% python3 -q
>>> import numpy as np
>>> np.set_printoptions(suppress=True, linewidth=140)
>>> def rd(a):
...     return np.round(a, 4) + 0
... 
>>> f = np.array([3, 3, 1, 0, 0]) + 0.5
>>> mat = np.outer(f, f) / (f @ f)
>>> rd(mat)
array([[0.4495, 0.4495, 0.1927, 0.0642, 0.0642],
       [0.4495, 0.4495, 0.1927, 0.0642, 0.0642],
       [0.1927, 0.1927, 0.0826, 0.0275, 0.0275],
       [0.0642, 0.0642, 0.0275, 0.0092, 0.0092],
       [0.0642, 0.0642, 0.0275, 0.0092, 0.0092]])
>>> rk = np.linalg.matrix_rank(mat)
>>> rk
np.int64(1)
>>> null = np.linalg.svd(mat)[2][rk:].T
>>> rd(mat @ null)
array([[0., 0., 0., 0.],
       [0., 0., 0., 0.],
       [0., 0., 0., 0.],
       [0., 0., 0., 0.],
       [0., 0., 0., 0.]])
>>> [int(np.linalg.matrix_rank(mat[:, :j + 1])) for j in range(5)]
[1, 1, 1, 1, 1]
>>> W0 = np.loadtxt("run5.csv", delimiter=",")
>>> W0
array([[0., 0., 1., 0.],
       [0., 1., 0., 0.],
       [0., 0., 0., 1.],
       [1., 0., 0., 0.]])
>>> hat = np.triu(np.array([[-2, -2, -2, -3], [2, -1, 4, 2], [-5, -5, 1, 2], [5, 1, 5, -2]]), 1) + np.eye(4)
>>> out = hat @ W0 @ np.linalg.inv(hat)
>>> np.linalg.matrix_rank(out)
np.int64(4)
>>> out
array([[ -3.,  -8.,  27., -49.],
       [  2.,   5., -16.,  32.],
       [  2.,   4., -12.,  23.],
       [  1.,   2.,  -6.,  11.]])
>>> rd(np.poly(out))
array([ 1., -1.,  0., -1.,  1.])
>>> np.trace(out), np.trace(W0)
(np.float64(1.0), np.float64(1.0))
>>> rd(np.poly(out))
array([ 1., -1.,  0., -1.,  1.])
>>> np.kron(np.eye(2, dtype=int), out)
array([[ -3.,  -8.,  27., -49.,  -0.,  -0.,   0.,  -0.],
       [  2.,   5., -16.,  32.,   0.,   0.,  -0.,   0.],
       [  2.,   4., -12.,  23.,   0.,   0.,  -0.,   0.],
       [  1.,   2.,  -6.,  11.,   0.,   0.,  -0.,   0.],
       [ -0.,  -0.,   0.,  -0.,  -3.,  -8.,  27., -49.],
       [  0.,   0.,  -0.,   0.,   2.,   5., -16.,  32.],
       [  0.,   0.,  -0.,   0.,   2.,   4., -12.,  23.],
       [  0.,   0.,  -0.,   0.,   1.,   2.,  -6.,  11.]])
>>> np.einsum("ij,ji->", out, out)
np.float64(1.0)
>>> w1 = np.array([[-7, -6, -1], [4, 3, -6], [-8, -1, 2], [-5, -7, 1]])
>>> beta = np.array([-3, 2, 1])
>>> hid = np.maximum(W0 @ w1 + beta, 0)
>>> np.linalg.matrix_rank(hid)
np.int64(3)
>>> C = np.array([[-1, 3, 3], [2, -3, 0], [-2, 3, 2]])
>>> (hid @ C).round(6).argmax(axis=1)
array([1, 0, 1, 0])
>>> hid @ C
array([[ -4.,   6.,   6.],
       [  9., -12.,   3.],
       [ -4.,   6.,   4.],
       [  0.,   0.,   0.]])
